In [1]: import numpy as np

In [2]: np.set_printoptions(suppress=True, linewidth=200)

In [3]: def tidy(a):
   ...:     return np.round(a, 2) + 0
   ...: 

In [4]: W0 = np.load("w.npy")

In [5]: W0
Out[5]: 
array([[ 0.01, -0.01,  2.01,  1.98,  0.97,  1.01,  3.  ],
       [ 0.  , -0.02,  1.95,  2.  ,  0.99,  1.01,  2.99],
       [ 0.02, -0.02,  1.99,  2.01,  1.02,  0.98,  2.98],
       [ 0.04, -0.02,  2.01,  1.98,  0.98,  1.02,  3.  ],
       [ 0.  ,  0.  ,  1.98,  2.01,  1.02,  1.  ,  3.  ],
       [ 1.  ,  1.98, -0.01,  1.  ,  0.97,  3.  , -0.01],
       [ 1.01,  2.  ,  0.  ,  0.98,  1.01,  3.01,  0.01],
       [ 1.03,  2.  , -0.01,  0.97,  1.02,  2.99,  0.  ],
       [ 0.98,  2.01,  0.02,  1.04,  0.97,  3.01,  0.05],
       [ 1.02,  2.03, -0.01,  1.  ,  1.03,  3.  , -0.02]])

In [6]: u, g = W0[4], W0[8]

In [7]: print(tidy(u @ g))
6.28

In [8]: tidy(u @ u)
Out[8]: np.float64(19.0)

In [9]: pr = (u @ g) / (u @ u) * u

In [10]: tidy((g - pr) @ u)
Out[10]: np.float64(0.0)

In [11]: print(tidy(np.linalg.norm(u + g) ** 2 + np.linalg.norm(u - g) ** 2))
70.17

In [12]: np.linalg.matrix_rank(np.outer(u, g))
Out[12]: np.int64(1)

In [13]: tidy(pr)
Out[13]: array([0.  , 0.  , 0.65, 0.66, 0.34, 0.33, 0.99])

In [14]: rng = np.random.default_rng(51314)

In [15]: lab = rng.permutation(7)

In [16]: B = W0[:, lab] * rng.choice([-1, 1], 7)

In [17]: B
Out[17]: 
array([[-0.01, -1.98,  3.  ,  1.01,  0.97, -2.01, -0.01],
       [-0.02, -2.  ,  2.99,  1.01,  0.99, -1.95, -0.  ],
       [-0.02, -2.01,  2.98,  0.98,  1.02, -1.99, -0.02],
       [-0.02, -1.98,  3.  ,  1.02,  0.98, -2.01, -0.04],
       [ 0.  , -2.01,  3.  ,  1.  ,  1.02, -1.98, -0.  ],
       [ 1.98, -1.  , -0.01,  3.  ,  0.97,  0.01, -1.  ],
       [ 2.  , -0.98,  0.01,  3.01,  1.01, -0.  , -1.01],
       [ 2.  , -0.97,  0.  ,  2.99,  1.02,  0.01, -1.03],
       [ 2.01, -1.04,  0.05,  3.01,  0.97, -0.02, -0.98],
       [ 2.03, -1.  , -0.02,  3.  ,  1.03,  0.01, -1.02]])

In [18]: Uu, _, Vh = np.linalg.svd(W0.T @ B)

In [19]: tidy(Uu @ Vh)
Out[19]: 
array([[ 0.,  0.,  0.,  0.,  0.,  0., -1.],
       [ 1.,  0.,  0.,  0.,  0.,  0.,  0.],
       [ 0.,  0.,  0.,  0.,  0., -1.,  0.],
       [ 0., -1.,  0.,  0.,  0.,  0.,  0.],
       [ 0.,  0.,  0.,  0.,  1.,  0.,  0.],
       [ 0.,  0.,  0.,  1.,  0.,  0.,  0.],
       [ 0.,  0.,  1.,  0.,  0.,  0.,  0.]])

In [20]: B = np.array([[4, 5], [1, 6], [1, 8]])

In [21]: X = np.tile(B, (2, 3))

In [22]: X
Out[22]: 
array([[4, 5, 4, 5, 4, 5],
       [1, 6, 1, 6, 1, 6],
       [1, 8, 1, 8, 1, 8],
       [4, 5, 4, 5, 4, 5],
       [1, 6, 1, 6, 1, 6],
       [1, 8, 1, 8, 1, 8]])

In [23]: print((X + X.T) / 2)
[[4.  3.  2.5 4.5 2.5 3. ]
 [3.  6.  4.5 5.5 3.5 7. ]
 [2.5 4.5 1.  6.  1.  4.5]
 [4.5 5.5 6.  5.  5.  6.5]
 [2.5 3.5 1.  5.  1.  3.5]
 [3.  7.  4.5 6.5 3.5 8. ]]

In [24]: np.linalg.determinant(X)
Traceback (most recent call last):
  Cell In[24], line 1
    np.linalg.determinant(X)
AttributeError: module 'numpy.linalg' has no attribute 'determinant'


In [25]: print(tidy(np.linalg.det(X)))
0.0

In [26]: X.inv()
Traceback (most recent call last):
  Cell In[26], line 1
    X.inv()
AttributeError: 'numpy.ndarray' object has no attribute 'inv'
